% ipython --no-banner

In [1]: import numpy as np

In [2]: np.set_printoptions(precision=2, suppress=True, linewidth=160)

In [3]: data = np.load("arr.npy")

In [4]: print(data)
[[ 1  1 -2  2  2]
 [ 1  1 -2  2  2]
 [-2 -2  4 -4 -4]
 [ 2  2 -4  4  4]
 [ 2  2 -4  4  4]]

In [5]: U, sig, Vt = np.linalg.svd(data)

In [6]: evecs = Vt[:(sig > 1e-8).sum()]

In [7]: rng = np.random.default_rng(410826)

In [8]: x0 = data[4] + -3 * data[1] + rng.integers(2) * np.eye(5)[3]

In [9]: print(x0)
[-1. -1.  2. -1. -2.]

In [10]: print(np.diag(evecs.T @ evecs))
[0.07 0.07 0.29 0.29 0.29]

In [11]: print(round(np.linalg.norm(x0 - evecs.T @ evecs @ x0), 2))
0.85

In [12]: print(evecs.T @ evecs)
[[ 0.07  0.07 -0.14  0.14  0.14]
 [ 0.07  0.07 -0.14  0.14  0.14]
 [-0.14 -0.14  0.29 -0.29 -0.29]
 [ 0.14  0.14 -0.29  0.29  0.29]
 [ 0.14  0.14 -0.29  0.29  0.29]]

In [13]: print(np.allclose(evecs.T @ evecs @ x0, x0))
False

In [14]: print(np.linalg.matrix_rank(np.vstack([data, x0])))
2

In [15]: m1 = np.array([[-2.0, 1.0, 1.0], [1.0, -2.0, 1.0], [1.0, 1.0, -2.0]])

In [16]: out = m1 + rng.integers(-2, 3, (3, 2)) @ rng.integers(-2, 3, (2, 3))

In [17]: print(out)
[[-2.  2. -1.]
 [ 1. -3.  3.]
 [ 0. -1.  1.]]

In [18]: print(np.round(np.linalg.svd(out - m1, compute_uv=False), 2) + 0)
[4.85 0.71 0.  ]

In [19]: print(np.linalg.matrix_rank(out - m1, tol=1e-8))
2

In [20]: print([round(float(x), 2) for x in np.linalg.svd(m1, compute_uv=False)[:3]])
[3.0, 3.0, 0.0]

In [21]: print(np.linalg.matrix_rank(m1, rtol=0.1))
2

In [22]: print(np.linalg.cond(m1) > 100)
True

In [23]: idx = rng.permutation(3)

In [24]: print(idx)
[0 1 2]

In [25]: out = m1[idx][:, idx]

In [26]: print(np.round(np.sort(np.abs(np.linalg.eigvals(out))), 2) + 0)
[0. 3. 3.]

In [27]: print(np.trace(out))
-6.0

In [28]: print(round(float(np.linalg.det(out)), 2), round(float(np.linalg.det(m1[idx])), 2))
0.0 0.0

In [29]: print(out)
[[-2.  1.  1.]
 [ 1. -2.  1.]
 [ 1.  1. -2.]]

In [30]: A = np.loadtxt("case17.csv", delimiter=",")

In [31]: print(A)
[[-2.  1.  1.  0.]
 [ 2. -1.  0.  0.]
 [ 1.  0.  2.  0.]
 [ 0.  0.  0. -3.]]

In [32]: proj = np.triu(np.array([[-4, -2, 2, -5], [1, -1, 5, 1], [3, 1, 1, 0], [4, -3, -1, -5]]), 1) + np.eye(4)

In [33]: out = proj @ A @ np.linalg.inv(proj)

In [34]: print(round(float(np.linalg.det(out)), 2))
-3.0

In [35]: print(proj @ A - A @ proj)
[[-2. -2.  3.  4.]
 [ 5.  4. 11.  8.]
 [ 0.  2. -2.  5.]
 [ 0.  0.  0.  0.]]

In [36]: print(out)
[[ -4.  -5.  38.   0.]
 [  7.  13. -69.  19.]
 [  1.   2. -10.   3.]
 [  0.   0.   0.  -3.]]

In [37]: x0 = np.array([2, 0, 2, 1, 0])

In [38]: print(data @ x0)
[0 0 0 0 0]

In [39]: print(data @ np.ones(5))
[ 4.  4. -8.  8.  8.]

In [40]: print(np.sign((data @ x0).round(6)))
[0 0 0 0 0]

In [41]: print(data @ np.eye(5)[3])
[ 2.  2. -4.  4.  4.]

In [42]: print((data * x0).sum(axis=1))
[0 0 0 0 0]

In [43]: out = np.array([[3, -4], [0, -3], [-6, -2], [-7, -4]])

In [44]: print(np.einsum("ik,kj->ji", A, out))
[[-12.   6.  -9.  21.]
 [  3.  -5.  -8.  12.]]

In [45]: print(np.vstack([A, out.T]).shape)
(6, 4)

In [46]: print(np.linalg.matrix_rank(A @ out))
2

In [47]: print(np.einsum("ij,ij->i", A, A))
[6. 5. 5. 9.]

In [48]: print(A @ out)
[[-12.   3.]
 [  6.  -5.]
 [ -9.  -8.]
 [ 21.  12.]]

In [49]: X = np.array([[1, -1, -1, 1, -1, 1, 1, -1],
    ...:     [1, 1, -1, -1, -1, -1, 1, 1],
    ...:     [1, -1, 1, -1, -1, 1, -1, 1]])

In [50]: print(X)
[[ 1 -1 -1  1 -1  1  1 -1]
 [ 1  1 -1 -1 -1 -1  1  1]
 [ 1 -1  1 -1 -1  1 -1  1]]

In [51]: out = A / np.linalg.norm(A, axis=1, keepdims=True)

In [52]: cov = out @ out.T

In [53]: print(cov[1])
[-0.91  1.    0.4   0.  ]

In [54]: print((cov - 2 * np.eye(4)).round(6).argmax(axis=1))
[2 2 1 0]

In [55]: print(round(float(np.degrees(np.arccos(np.clip(cov[1, 0], -1, 1)))), 2))
155.91
